$ ipython --no-banner

In [1]: import numpy as np

In [2]: np.set_printoptions(precision=3, suppress=True, linewidth=200)

In [3]: rd = lambda a: np.round(a, 3) + 0

In [4]: E = np.load("data.npy")

In [5]: E
Out[5]: 
array([[-1.,  2.,  0.,  0.,  0.],
       [ 2.,  3.,  2.,  0.,  0.],
       [ 0.,  2.,  0.,  2.,  0.],
       [ 0.,  0.,  2.,  1.,  2.],
       [ 0.,  0.,  0.,  2.,  3.]])

In [6]: # equal to its transpose

In [7]: Q, V = np.linalg.qr(E[:, :1])[0], np.linalg.qr(E[:, 1:])[0]

In [8]: sig = np.linalg.svd(Q.T @ V, compute_uv=False)

In [9]: rd(np.linalg.norm(Q @ Q.T - V @ V.T, 2))
Out[9]: np.float64(1.0)

In [10]: rd(sig)
Out[10]: array([0.691])

In [11]: gram = E.T @ E

In [12]: rd(np.linalg.svd(E, compute_uv=False) ** 2)
Out[12]: array([25.   , 16.893,  6.916,  2.191,  1.   ])

In [13]: gram
Out[13]: 
array([[ 5.,  4.,  4.,  0.,  0.],
       [ 4., 17.,  6.,  4.,  0.],
       [ 4.,  6.,  8.,  2.,  4.],
       [ 0.,  4.,  2.,  9.,  8.],
       [ 0.,  0.,  4.,  8., 13.]])

In [14]: rd(np.linalg.eigvalsh(gram)[::-1])
Out[14]: array([25.   , 16.893,  6.916,  2.191,  1.   ])

In [15]: np.trace(gram), (E ** 2).sum()
Out[15]: (np.float64(52.0), np.float64(52.0))

In [16]: np.allclose(gram, gram.T)
Out[16]: True

In [17]: M = np.load("test5.npy")

In [18]: M
Out[18]: 
array([[ 3, -3, -1,  2],
       [-2, -1,  3,  0],
       [ 3,  2,  3,  0],
       [-2, -3,  2,  0]])

In [19]: rng = np.random.default_rng(834)

In [20]: lab = rng.permutation(4)

In [21]: lab
Out[21]: array([0, 3, 1, 2])

In [22]: other = M[lab][:, lab]

In [23]: np.trace(other)
Out[23]: np.int64(5)

In [24]: other
Out[24]: 
array([[ 3,  2, -3, -1],
       [-2,  0, -3,  2],
       [-2,  0, -1,  3],
       [ 3,  0,  2,  3]])

In [25]: np.diag(other)
Out[25]: array([ 3,  0, -1,  3])
